$ python -q
>>> import numpy as np
>>> np.set_printoptions(precision=3, suppress=True, linewidth=140)
>>> def rnd(a):
...     return np.round(a, 3) + 0
... 
>>> rng = np.random.default_rng(26768)
>>> m1 = np.eye(5, dtype=int)[rng.permutation(5)]
>>> print(m1)
[[0 0 1 0 0]
 [0 1 0 0 0]
 [1 0 0 0 0]
 [0 0 0 1 0]
 [0 0 0 0 1]]
>>> x0 = np.array([-2, -2, -1, -3, 3])
>>> print(m1.T @ (m1 @ x0))
[-2 -2 -1 -3  3]
>>> print(rnd(np.abs(np.linalg.eigvals(m1))))
[1. 1. 1. 1. 1.]
>>> B = m1 / np.sqrt((m1 ** 2).mean(axis=1, keepdims=True))
>>> print(np.linalg.matrix_rank(B) == np.linalg.matrix_rank(m1))
True
>>> print(rnd(np.linalg.norm(B, axis=1)))
[2.236 2.236 2.236 2.236 2.236]
>>> print(np.linalg.matrix_rank(m1 - m1.mean(axis=1, keepdims=True)))
4
>>> mat = np.loadtxt("dump.csv", delimiter=",")
>>> print(mat)
[[0. 0. 0. 0.]
 [9. 3. 0. 0.]
 [9. 9. 1. 0.]
 [6. 2. 4. 2.]]
>>> x0 = np.array([1, -2, 0, 1, 1])
>>> y = m1 @ x0
>>> b, lr = np.zeros(5), 1 / np.linalg.norm(m1, 2) ** 2
>>> for i in range(200):
...     b -= lr * m1.T @ (m1 @ b - y)
...     if i % 50 == 0: print(i, round(np.linalg.norm(m1 @ b - y), 3))
... 
0 0.0
50 0.0
100 0.0
150 0.0
>>> print(rnd(np.linalg.cond(m1)))
1.0
>>> print(rnd(np.sort(np.linalg.eigvals(mat))))
[0. 1. 2. 3.]
>>> print(np.linalg.matrix_rank(mat - mat[0, 0] * np.eye(4)))
3
>>> try:
...     np.linalg.inv(mat)
... except np.linalg.LinAlgError as e:
...     print(repr(e))
... 
LinAlgError('Singular matrix')
>>> print(rnd(np.linalg.matrix_power(mat - np.diag(np.diag(mat)), 4)))
[[0. 0. 0. 0.]
 [0. 0. 0. 0.]
 [0. 0. 0. 0.]
 [0. 0. 0. 0.]]
>>> print(np.prod(np.diag(mat)), rnd(np.linalg.det(mat)))
0.0 0.0
>>> x0 = np.array([4, -3, 4, -4])
>>> a = np.maximum(mat @ x0, 0)
>>> print(mat * (a > 1e-9)[:, None])
[[0. 0. 0. 0.]
 [9. 3. 0. 0.]
 [9. 9. 1. 0.]
 [6. 2. 4. 2.]]
>>> print(np.flatnonzero(a > 1e-9))
[1 2 3]
>>> print(mat.T @ a)
[516. 250. 117.  52.]
>>> print(np.maximum(mat @ x0, 0) - np.maximum(-mat @ x0, 0))
[ 0. 27. 13. 26.]
>>> z = rng.permutation(4)
>>> print(z)
[1 0 2 3]
>>> B = mat[z][:, z]
>>> print(np.trace(B))
6.0
>>> print(rnd(np.sort(np.abs(np.linalg.eigvals(B)))))
[0. 1. 2. 3.]
>>> print(np.allclose(B, mat))
False
>>> print((mat - mat.T) / 2)
[[ 0.  -4.5 -4.5 -3. ]
 [ 4.5  0.  -4.5 -1. ]
 [ 4.5  4.5  0.  -2. ]
 [ 3.   1.   2.   0. ]]
>>> print(rnd(np.abs(np.linalg.eigvals(mat)).max()))
3.0
>>> print(rnd(np.sort(np.abs(np.linalg.eigvals(mat)))))
[0. 1. 2. 3.]
>>> print(np.trace(mat))
6.0
>>> print(rnd(np.linalg.matrix_power(mat, 2)))
[[ 0.  0.  0.  0.]
 [27.  9.  0.  0.]
 [90. 36.  1.  0.]
 [66. 46. 12.  4.]]
